% python3 -q
>>> import numpy as np
>>> np.set_printoptions(precision=3, suppress=True, linewidth=100, legacy="1.25")
>>> tidy = lambda a: np.round(a, 3) + 0
>>> K = np.loadtxt("block13.csv", delimiter=",")
>>> K
array([[ 0.,  2.,  0.,  2.,  0.,  0.],
       [ 2.,  3.,  1.,  3.,  2.,  1.],
       [ 4.,  3.,  1.,  5.,  2.,  2.],
       [ 4.,  4.,  3.,  7.,  4.,  4.],
       [ 6.,  5.,  5.,  7.,  4.,  4.],
       [ 6.,  6.,  5.,  9.,  6.,  6.],
       [ 6.,  8.,  6.,  9.,  8.,  6.],
       [ 7.,  8.,  6., 10.,  8.,  8.],
       [ 8.,  9.,  8., 11.,  9.,  9.],
       [ 9., 11.,  9., 13., 10., 10.],
       [ 9., 13., 11., 13., 10., 12.],
       [10., 15., 13., 13., 10., 14.],
       [10., 15., 13., 15., 12., 14.],
       [10., 15., 14., 17., 13., 14.],
       [11., 17., 16., 17., 14., 14.],
       [12., 17., 17., 17., 14., 14.],
       [14., 17., 19., 17., 14., 15.],
       [16., 18., 19., 18., 16., 15.],
       [18., 19., 21., 19., 16., 17.],
       [18., 19., 21., 19., 16., 17.],
       [18., 20., 23., 21., 17., 18.],
       [20., 21., 25., 21., 17., 18.],
       [21., 23., 26., 23., 17., 20.],
       [21., 24., 28., 24., 19., 21.],
       [22., 24., 28., 24., 20., 23.],
       [23., 24., 30., 26., 20., 23.],
       [23., 26., 30., 26., 20., 25.],
       [25., 26., 32., 26., 21., 26.],
       [25., 27., 34., 28., 22., 27.]])
>>> Ac = K - K.mean(axis=0)
>>> U, sv, VT = np.linalg.svd(Ac, full_matrices=False)
>>> tidy(np.abs(VT[-1]))
array([0.242, 0.494, 0.388, 0.477, 0.501, 0.261])
>>> np.linalg.matrix_rank(Ac)
6
>>> tidy(VT[0] * np.sign(VT[0, np.abs(VT[0]).argmax()]))
array([0.381, 0.403, 0.537, 0.381, 0.323, 0.394])
>>> tidy(sv ** 2 / (sv ** 2).sum())
array([0.988, 0.006, 0.002, 0.002, 0.001, 0.001])
>>> (np.sign(U[:, 0]) == np.sign(U[0, 0])).astype(int)
array([1, 1, 1, 1, 1, 1, 1, 1, 1, 1, 1, 1, 1, 1, 0, 0, 0, 0, 0, 0, 0, 0, 0, 0, 0, 0, 0, 0, 0])
>>> tidy(sv)
array([102.337,   8.298,   5.069,   4.427,   3.284,   2.321])
>>> np.abs(U[:, 0]).argmax()
0
>>> cov = np.cov(K, rowvar=False)
>>> np.median(K, axis=0)
array([11., 17., 16., 17., 14., 14.])
>>> tidy(np.polyfit(K[:, 3], K[:, 0], 1))
array([ 0.986, -2.607])
>>> Ac = K - K.mean(axis=0)
>>> V = np.linalg.svd(Ac)[2][:1]
>>> A2 = Ac - Ac @ V.T @ V
>>> print(tidy(np.cov(Ac @ V.T, rowvar=False)))
374.033
>>> vec = np.array([4, -4, 0, 4, 2, -3])
>>> rhs = K @ vec
>>> tidy(np.linalg.solve(K.T @ K, K.T @ rhs))
array([ 4., -4.,  0.,  4.,  2., -3.])
>>> tidy(np.linalg.lstsq(K, rhs)[0])
array([ 4., -4.,  0.,  4.,  2., -3.])
>>> rng = np.random.default_rng(868)
>>> rhs = rhs + 0.3 * rng.normal(size=29)
>>> print(tidy(rhs))
[-0.176  8.793 21.365 23.697 27.803 30.054 26.08  27.922 31.299 33.933 19.687  9.673 22.106 32.077
 29.936 33.893 38.972 50.759 53.076 53.151 56.131 60.631 57.662 59.091 59.257 70.774 57.004 64.324
 66.954]
>>> b, *_ = np.linalg.lstsq(K, rhs)
>>> [round(float(np.linalg.norm(np.linalg.solve(K.T @ K + lam * np.eye(6), K.T @ rhs))), 2) for lam in (0, 1, 10, 100)]
[7.84, 7.58, 6.04, 2.38]
>>> J = np.load("mat.npy")
>>> J
array([[0, 1, 0, 0, 0, 0, 0],
       [0, 0, 0, 0, 0, 0, 1],
       [1, 0, 0, 0, 0, 0, 0],
       [0, 0, 0, 0, 1, 0, 0],
       [0, 0, 0, 1, 0, 0, 0],
       [0, 0, 0, 0, 0, 1, 0],
       [0, 0, 1, 0, 0, 0, 0]])
>>> vec = np.array([5, 7, -1, 8, 0, 8, 5])
>>> rhs = J @ vec
>>> rhs
array([ 7,  5,  5,  0,  8,  8, -1])
>>> tidy(np.linalg.solve(J, J[:, 1]))
array([0., 1., 0., 0., 0., 0., 0.])
>>> J[:, 1] @ J[:, 4]
0
>>> J.T @ J
array([[1, 0, 0, 0, 0, 0, 0],
       [0, 1, 0, 0, 0, 0, 0],
       [0, 0, 1, 0, 0, 0, 0],
       [0, 0, 0, 1, 0, 0, 0],
       [0, 0, 0, 0, 1, 0, 0],
       [0, 0, 0, 0, 0, 1, 0],
       [0, 0, 0, 0, 0, 0, 1]])
>>> J @ J.T
array([[1, 0, 0, 0, 0, 0, 0],
       [0, 1, 0, 0, 0, 0, 0],
       [0, 0, 1, 0, 0, 0, 0],
       [0, 0, 0, 1, 0, 0, 0],
       [0, 0, 0, 0, 1, 0, 0],
       [0, 0, 0, 0, 0, 1, 0],
       [0, 0, 0, 0, 0, 0, 1]])
>>> J.sum(axis=1)
array([1, 1, 1, 1, 1, 1, 1])
>>> p = np.eye(7)[0]
>>> for _ in range(7):
...     p = p @ J
...     print(p.round(3))
... 
[0. 1. 0. 0. 0. 0. 0.]
[0. 0. 0. 0. 0. 0. 1.]
[0. 0. 1. 0. 0. 0. 0.]
[1. 0. 0. 0. 0. 0. 0.]
[0. 1. 0. 0. 0. 0. 0.]
[0. 0. 0. 0. 0. 0. 1.]
[0. 0. 1. 0. 0. 0. 0.]
>>> W0 = np.load("x.npy")
>>> W0
array([[ 1,  0,  0,  0],
       [ 1,  1,  0,  0],
       [-2,  0,  1,  0],
       [-3,  0,  3,  1]])
>>> evals, V = np.linalg.eig(W0)
>>> tidy(np.sort(np.linalg.eigvals(np.linalg.inv(W0))))
array([1.+0.j, 1.+0.j, 1.+0.j, 1.+0.j])
>>> print(tidy(np.sort(np.linalg.eigvals(W0 @ W0))))
[1. 1. 1. 1.]
>>> print(tidy(np.sort(np.linalg.eigvals(W0.T))))
[1. 1. 1. 1.]
>>> lab = K[:, 5] > np.median(K[:, 5])
>>> f = K[lab].mean(axis=0) - K[~lab].mean(axis=0)
>>> tidy(f)
array([13.183, 12.716, 17.846, 11.962, 10.202, 12.135])
>>> A2 = np.array([[1]])
>>> C = np.array([[3, 1, 3], [3, 1, 1], [2, 2, 1]])
>>> m1 = np.block([[A2, np.array([[3, 2, 3]])], [np.zeros((3, 1)), C]])
>>> print(m1)
[[1. 3. 2. 3.]
 [0. 3. 1. 3.]
 [0. 3. 1. 1.]
 [0. 2. 2. 1.]]
>>> print(m1.sum(axis=1))
[9. 7. 5. 5.]
>>> np.count_nonzero(m1)
13
>>> np.zeros(4, 4)
Traceback (most recent call last):
  File "<python-input-57>", line 1, in <module>
    np.zeros(4, 4)
    ~~~~~~~~^^^^^^
TypeError: Cannot interpret '4' as a data type
>>> print(np.linalg.matrix_rank(m1))
4
>>> m1.mean(axis=0)
array([0.25, 2.75, 1.5 , 2.  ])
>>> m1.shape
(4, 4)
>>> np.abs(m1).max()
3.0
>>> np.diff(m1, axis=0)
array([[-1.,  0., -1.,  0.],
       [ 0.,  0.,  0., -2.],
       [ 0., -1.,  1.,  0.]])
>>> print(tidy(np.linalg.norm(m1)))
7.874
>>> tidy(np.linalg.svd(m1, compute_uv=False))
array([7.612, 1.5  , 1.218, 0.575])
>>> m1 - m1[0]
array([[ 0.,  0.,  0.,  0.],
       [-1.,  0., -1.,  0.],
       [-1.,  0., -1., -2.],
       [-1., -1.,  0., -2.]])
>>> O, Rm = np.linalg.qr(m1)
>>> print(tidy(O @ Rm))
[[1. 3. 2. 3.]
 [0. 3. 1. 3.]
 [0. 3. 1. 1.]
 [0. 2. 2. 1.]]
>>> print(tidy(np.trace(O @ O.T)))
4.0
>>> tidy(O)
array([[ 1.   ,  0.   ,  0.   ,  0.   ],
       [ 0.   , -0.64 , -0.302, -0.707],
       [ 0.   , -0.64 , -0.302,  0.707],
       [ 0.   , -0.426,  0.905,  0.   ]])
>>> print(np.allclose(Rm.T @ Rm, m1.T @ m1))
True
>>> tidy(np.abs(np.diag(Rm)))
array([1.   , 4.69 , 1.206, 1.414])
>>> tidy(O.T @ O)
array([[1., 0., 0., 0.],
       [0., 1., 0., 0.],
       [0., 0., 1., 0.],
       [0., 0., 0., 1.]])
>>> np.kron(np.eye(2, dtype=int), m1)
array([[1., 3., 2., 3., 0., 0., 0., 0.],
       [0., 3., 1., 3., 0., 0., 0., 0.],
       [0., 3., 1., 1., 0., 0., 0., 0.],
       [0., 2., 2., 1., 0., 0., 0., 0.],
       [0., 0., 0., 0., 1., 3., 2., 3.],
       [0., 0., 0., 0., 0., 3., 1., 3.],
       [0., 0., 0., 0., 0., 3., 1., 1.],
       [0., 0., 0., 0., 0., 2., 2., 1.]])
>>> np.einsum("ij,ji->", m1, m1)
34.0
>>> tidy(np.linalg.det(2 * m1)), tidy(np.linalg.det(m1))
(128.0, 8.0)
>>> C = np.array([[-2, -2, 0, 2, -2, 1, -2], [1, -1, 2, 0, -1, -1, 1]])
>>> M = rng.normal(size=(26, 2)) @ C + np.array([2, -4, 4, 0, 2, -3, 2])
>>> tidy(M)
array([[ 2.349, -4.765,  5.114,  0.208,  1.235, -3.453,  2.349],
       [ 0.597, -3.317,  1.915,  0.36 ,  2.683, -1.777,  0.597],
       [ 2.838, -1.709,  2.547, -1.565,  4.291, -3.056,  2.838],
       [ 0.611, -8.189,  6.799,  2.789, -2.189, -3.005,  0.611],
       [-0.089, -6.077,  3.987,  2.083, -0.077, -1.952, -0.089],
       [ 2.341, -2.214,  2.555, -1.064,  3.786, -2.809,  2.341],
       [ 3.586, -3.421,  5.007, -1.082,  2.579, -4.045,  3.586],
       [ 2.223, -2.238,  2.461, -0.992,  3.762, -2.726,  2.223],
       [ 1.955, -5.39 ,  5.346,  0.718,  0.61 , -3.314,  1.955],
       [ 1.246, -5.263,  4.509,  1.009,  0.737, -2.75 ,  1.246],
       [ 2.771, -3.781,  4.551, -0.495,  2.219, -3.523,  2.771],
       [ 2.298, -7.027,  7.325,  1.365, -1.027, -3.98 ,  2.298],
       [ 1.385, -4.475,  3.859,  0.545,  1.525, -2.657,  1.385],
       [ 2.946, -1.052,  1.997, -1.947,  4.948, -2.972,  2.946],
       [ 3.142, -3.732,  4.874, -0.705,  2.268, -3.789,  3.142],
       [ 3.517, -5.944,  7.46 ,  0.213,  0.056, -4.624,  3.517],
       [ 2.302, -0.222,  0.524, -2.04 ,  5.778, -2.282,  2.302],
       [-0.162, -4.756,  2.594,  1.459,  1.244, -1.568, -0.162],
       [ 4.118, -3.382,  5.5  , -1.368,  2.618, -4.434,  4.118],
       [ 1.967, -1.606,  1.573, -1.181,  4.394, -2.377,  1.967],
       [ 2.473, -4.545,  5.019,  0.036,  1.455, -3.491,  2.473],
       [ 0.663, -4.397,  3.061,  0.867,  1.603, -2.097,  0.663],
       [ 5.654,  2.054,  1.6  , -4.854,  8.054, -4.227,  5.654],
       [ 0.467, -6.535,  5.003,  2.034, -0.535, -2.484,  0.467],
       [-0.705, -4.601,  1.895,  1.653,  1.399, -1.121, -0.705],
       [-0.377, -5.962,  3.585,  2.169,  0.038, -1.708, -0.377]])
>>> print(tidy(np.abs(M).max()))
8.189
>>> print(np.linalg.matrix_rank(M))
3
>>> arr = np.loadtxt("dump.csv", delimiter=",")
>>> print(arr)
[[  0.029  -0.019  -0.022   0.024  -0.022]
 [ -5.982 -11.98   -0.033   8.998   5.986]
 [  1.979   3.987   0.01   -2.993  -1.982]
 [ -1.988  -4.004  -0.002   2.998   2.007]
 [ -5.991 -12.025   0.029   8.986   6.   ]
 [ -4.034  -8.03   -0.005   5.992   4.012]]
>>> U, sv, VT = np.linalg.svd(arr)
>>> tidy(sv)
array([28.139,  0.067,  0.043,  0.021,  0.01 ])
>>> A2 = U[:, :1] @ np.diag(sv[:1]) @ VT[:1]
>>> print(tidy(np.linalg.norm(arr - A2, 2)), tidy(sv[1]))
0.067 0.067
>>> print(np.linalg.matrix_rank(arr, rtol=0.05))
1
>>> tidy(np.abs(arr - A2).max())
0.033
>>> np.linalg.matrix_rank(A2)
1
